$ python3 -q
>>> import numpy as np
>>> np.set_printoptions(precision=2, suppress=True, linewidth=120)
>>> mat = np.load("dump.npy")
>>> mat
array([[ 1,  3,  3, -1,  3],
       [ 3,  9,  9, -3,  9],
       [ 3,  9,  9, -3,  9],
       [-1, -3, -3,  1, -3],
       [ 3,  9,  9, -3,  9]])
>>> rng = np.random.default_rng(79053)
>>> z = rng.permutation(5)
>>> z
array([2, 3, 0, 4, 1])
>>> B = mat[z][:, z]
>>> np.allclose(B, mat)
False
>>> np.round(np.linalg.det(B), 2), round(np.linalg.det(mat[z]), 2)
(np.float64(0.0), np.float64(0.0))
>>> J = np.load("test18.npy")
>>> J
array([[ 0.54,  0.46,  0.56, -0.36,  0.15,  0.15,  0.05],
       [ 0.46,  0.54, -0.56,  0.36, -0.15, -0.15, -0.05],
       [ 0.56, -0.56,  0.31,  0.44, -0.19, -0.19, -0.06],
       [-0.36,  0.36,  0.44,  0.72,  0.12,  0.12,  0.04],
       [ 0.15, -0.15, -0.19,  0.12,  0.95, -0.05, -0.02],
       [ 0.15, -0.15, -0.19,  0.12, -0.05,  0.95, -0.02],
       [ 0.05, -0.05, -0.06,  0.04, -0.02, -0.02,  0.99]])
>>> vec = np.array([-2, -2, 0, 2, 1, -2, -3])
>>> J * vec
array([[-1.08, -0.92,  0.  , -0.72,  0.15, -0.31, -0.15],
       [-0.92, -1.08, -0.  ,  0.72, -0.15,  0.31,  0.15],
       [-1.13,  1.13,  0.  ,  0.88, -0.19,  0.38,  0.19],
       [ 0.72, -0.72,  0.  ,  1.44,  0.12, -0.24, -0.12],
       [-0.31,  0.31, -0.  ,  0.24,  0.95,  0.1 ,  0.05],
       [-0.31,  0.31, -0.  ,  0.24, -0.05, -1.9 ,  0.05],
       [-0.1 ,  0.1 , -0.  ,  0.08, -0.02,  0.03, -2.98]])
>>> J @ vec
array([-3.03, -0.97,  1.25,  1.2 ,  1.34, -1.66, -2.89])
>>> np.sign((J @ vec).round(6))
array([-1., -1.,  1.,  1.,  1., -1., -1.])
>>> J @ np.ones(7)
array([1.56, 0.44, 0.31, 1.44, 0.81, 0.81, 0.94])
>>> J @ (2 * vec)
array([-6.05, -1.95,  2.51,  2.4 ,  2.68, -3.32, -5.77])
>>> B = J + rng.integers(-2, 3, (7, 6)) @ rng.integers(-2, 3, (6, 7))
>>> B
array([[  1.54,   5.46,   6.56, -10.36,   1.15,  -1.85,  -0.95],
       [  1.46,  -6.46,  -4.56,   1.36,   0.85,   3.85,  -1.05],
       [ -3.44,   6.44,  -0.69,   4.44,  -3.19,  -0.19,  -1.06],
       [-13.36,  10.36,   1.44,   7.72,  -3.88,   2.12,   6.04],
       [  2.15,   5.85,   6.81,  -2.88,   2.95,  -7.05,   1.98],
       [  0.15,   4.85,   2.81,  -2.88,  -1.05,  -1.05,  -1.02],
       [ 10.05,  -8.05,  -3.06,  -0.96,   0.98,  -1.02,  -5.01]])
>>> np.abs(B - J).sum(axis=1)
array([26., 19., 20., 43., 29., 15., 30.])
>>> evals, V = np.linalg.eigh(J)
>>> (evals > 1e-8).sum(), (evals < -1e-8).sum()
(np.int64(6), np.int64(1))
>>> np.linalg.eigvalsh(J @ J)
array([1., 1., 1., 1., 1., 1., 1.])
>>> np.unique(evals.round(6) + 0, return_counts=True)[1]
array([1, 6])
>>> np.linalg.svd(J, compute_uv=False)
array([1., 1., 1., 1., 1., 1., 1.])
>>> np.linalg.eigvalsh(J + 3 * np.eye(7))
array([2., 4., 4., 4., 4., 4., 4.])
>>> np.round(V.T @ V, 2) + 0
array([[1., 0., 0., 0., 0., 0., 0.],
       [0., 1., 0., 0., 0., 0., 0.],
       [0., 0., 1., 0., 0., 0., 0.],
       [0., 0., 0., 1., 0., 0., 0.],
       [0., 0., 0., 0., 1., 0., 0.],
       [0., 0., 0., 0., 0., 1., 0.],
       [0., 0., 0., 0., 0., 0., 1.]])
>>> vec = np.array([3, 3, 3, -3, 1, -1, -1])
>>> rhs = J @ vec
>>> rhs
array([ 5.72,  0.28, -0.32, -0.89,  0.09, -1.91, -1.3 ])
>>> np.linalg.solve(J, J[:, 1])
array([0., 1., 0., 0., 0., 0., 0.])
>>> np.linalg.solve(J, 4 * rhs)
array([ 12.,  12.,  12., -12.,   4.,  -4.,  -4.])
